$ python3 -q
>>> import numpy as np
>>> import numpy.linalg as la
>>> np.set_printoptions(suppress=True, linewidth=200)
>>> data = np.loadtxt("a.csv", delimiter=",")
>>> data
array([[0., 2., 1., 0.],
       [2., 0., 0., 0.],
       [1., 0., 0., 0.],
       [0., 0., 0., 0.]])
>>> rng = np.random.default_rng(812879)
>>> lab = rng.permutation(4)
>>> lab
array([2, 3, 0, 1])
>>> B = data[lab][:, lab]
>>> np.round(la.det(B), 4), round(la.det(data[lab]), 4)
(np.float64(0.0), np.float64(0.0))
>>> np.trace(B)
np.float64(0.0)
>>> np.round(la.det(2 * data), 4), round(float(la.det(data)), 4)
(np.float64(0.0), 0.0)
>>> np.kron(np.eye(2, dtype=int), data)
array([[0., 2., 1., 0., 0., 0., 0., 0.],
       [2., 0., 0., 0., 0., 0., 0., 0.],
       [1., 0., 0., 0., 0., 0., 0., 0.],
       [0., 0., 0., 0., 0., 0., 0., 0.],
       [0., 0., 0., 0., 0., 2., 1., 0.],
       [0., 0., 0., 0., 2., 0., 0., 0.],
       [0., 0., 0., 0., 1., 0., 0., 0.],
       [0., 0., 0., 0., 0., 0., 0., 0.]])
>>> np.einsum("ij,ji->", data, data)
np.float64(10.0)
>>> la.lstsq(data[:-1].T, data[-1])[2]
np.int32(2)
>>> np.abs(np.diag(la.qr(data)[1])) > 1e-9
array([ True,  True, False, False])
>>> np.round(np.trace(la.pinv(data) @ data), 4)
np.float64(2.0)
>>> vec = np.array([-3, 7, 9, -2])
>>> h = np.maximum(data @ vec, 0)
>>> data * (h > 1e-9)[:, None]
array([[0., 2., 1., 0.],
       [0., 0., 0., 0.],
       [0., 0., 0., 0.],
       [0., 0., 0., 0.]])
>>> np.flatnonzero(h > 1e-9)
array([0])
>>> np.maximum(data @ (3 * vec), 0)
array([69.,  0.,  0.,  0.])
>>> np.maximum(data @ vec, 0) - np.maximum(-data @ vec, 0)
array([23., -6., -3.,  0.])
>>> feats = np.load("x.npy")
>>> feats.round(4)
array([[ 13.6969, -11.1957,  -4.0894],
       [  0.5162,   6.9395, -15.8879],
       [ 13.9792,  12.339 ,   2.8724]])
>>> hat = np.triu(np.array([[1, 4, 6], [9, 1, 4], [0, 5, 5]]), 1) + np.eye(3)
>>> B = hat @ feats @ la.inv(hat)
>>> np.round(np.trace(B), 4), round(np.trace(feats), 4)
(np.float64(23.5088), np.float64(23.5088))
>>> B.round(4)
array([[  99.6368, -307.9508,  583.576 ],
       [  56.4329, -169.436 ,  334.7485],
       [  13.9792,  -43.5777,   93.308 ]])
>>> m1 = np.loadtxt("layer1.csv", delimiter=",")
>>> m1
array([[ 0., -3., -2.,  1.],
       [ 0.,  0., -1., -1.],
       [ 0.,  0.,  0.,  0.],
       [ 0.,  0.,  0.,  0.]])
>>> np.argsort(-la.norm(m1, axis=0).round(6), kind="stable")[:3]
array([1, 2, 3])
>>> np.round(la.eigvals(m1), 4)
array([0., 0., 0., 0.])
>>> round(float(la.det(m1[::-1])), 4)
0.0
>>> np.round(la.det(2 * m1), 4), round(float(la.det(m1)), 4)
(np.float64(0.0), 0.0)
>>> np.round(la.det(m1.T), 4)
np.float64(0.0)
>>> np.kron(np.eye(2, dtype=int), m1)
array([[ 0., -3., -2.,  1.,  0., -0., -0.,  0.],
       [ 0.,  0., -1., -1.,  0.,  0., -0., -0.],
       [ 0.,  0.,  0.,  0.,  0.,  0.,  0.,  0.],
       [ 0.,  0.,  0.,  0.,  0.,  0.,  0.,  0.],
       [ 0., -0., -0.,  0.,  0., -3., -2.,  1.],
       [ 0.,  0., -0., -0.,  0.,  0., -1., -1.],
       [ 0.,  0.,  0.,  0.,  0.,  0.,  0.,  0.],
       [ 0.,  0.,  0.,  0.,  0.,  0.,  0.,  0.]])
>>> np.round(la.norm(m1, 2), 4)
np.float64(3.7527)
>>> round(la.norm(m1[0] - m1[3]), 4)
np.float64(3.7417)
>>> W0 = np.load("mat.npy")
>>> W0
array([[ 1, -1,  1, -1,  1, -1,  1, -1],
       [ 1, -1, -1,  1, -1,  1,  1, -1],
       [ 1,  1,  1,  1,  1,  1,  1,  1],
       [ 1,  1,  1,  1, -1, -1, -1, -1]])
>>> B = W0 / np.sqrt((W0 ** 2).mean(axis=1, keepdims=True))
>>> B[1]
array([ 1., -1., -1.,  1., -1.,  1.,  1., -1.])
>>> W0 - W0.mean(axis=1, keepdims=True)
array([[ 1., -1.,  1., -1.,  1., -1.,  1., -1.],
       [ 1., -1., -1.,  1., -1.,  1.,  1., -1.],
       [ 0.,  0.,  0.,  0.,  0.,  0.,  0.,  0.],
       [ 1.,  1.,  1.,  1., -1., -1., -1., -1.]])
>>> Uu, sv, Vh = la.svd(W0, full_matrices=False)
>>> sv.round(4)
array([2.8284, 2.8284, 2.8284, 2.8284])
>>> np.round(Vh @ Vh.T, 4) + 0
array([[1., 0., 0., 0.],
       [0., 1., 0., 0.],
       [0., 0., 1., 0.],
       [0., 0., 0., 1.]])
>>> np.round(np.sqrt((sv ** 2).sum()), 4), round(float(la.norm(W0)), 4)
(np.float64(5.6569), 5.6569)
>>> np.allclose(Uu * sv @ Vh, W0)
True
>>> np.round(sv / sv[0], 4)
array([1., 1., 1., 1.])
>>> np.round(Uu.T @ W0 @ Vh.T, 4) + 0
array([[2.8284, 0.    , 0.    , 0.    ],
       [0.    , 2.8284, 0.    , 0.    ],
       [0.    , 0.    , 2.8284, 0.    ],
       [0.    , 0.    , 0.    , 2.8284]])
>>> np.round(Uu.T @ Uu, 4) + 0
array([[1., 0., 0., 0.],
       [0., 1., 0., 0.],
       [0., 0., 1., 0.],
       [0., 0., 0., 1.]])
>>> Uu.shape, sv.shape, Vh.shape
((4, 4), (4,), (4, 8))
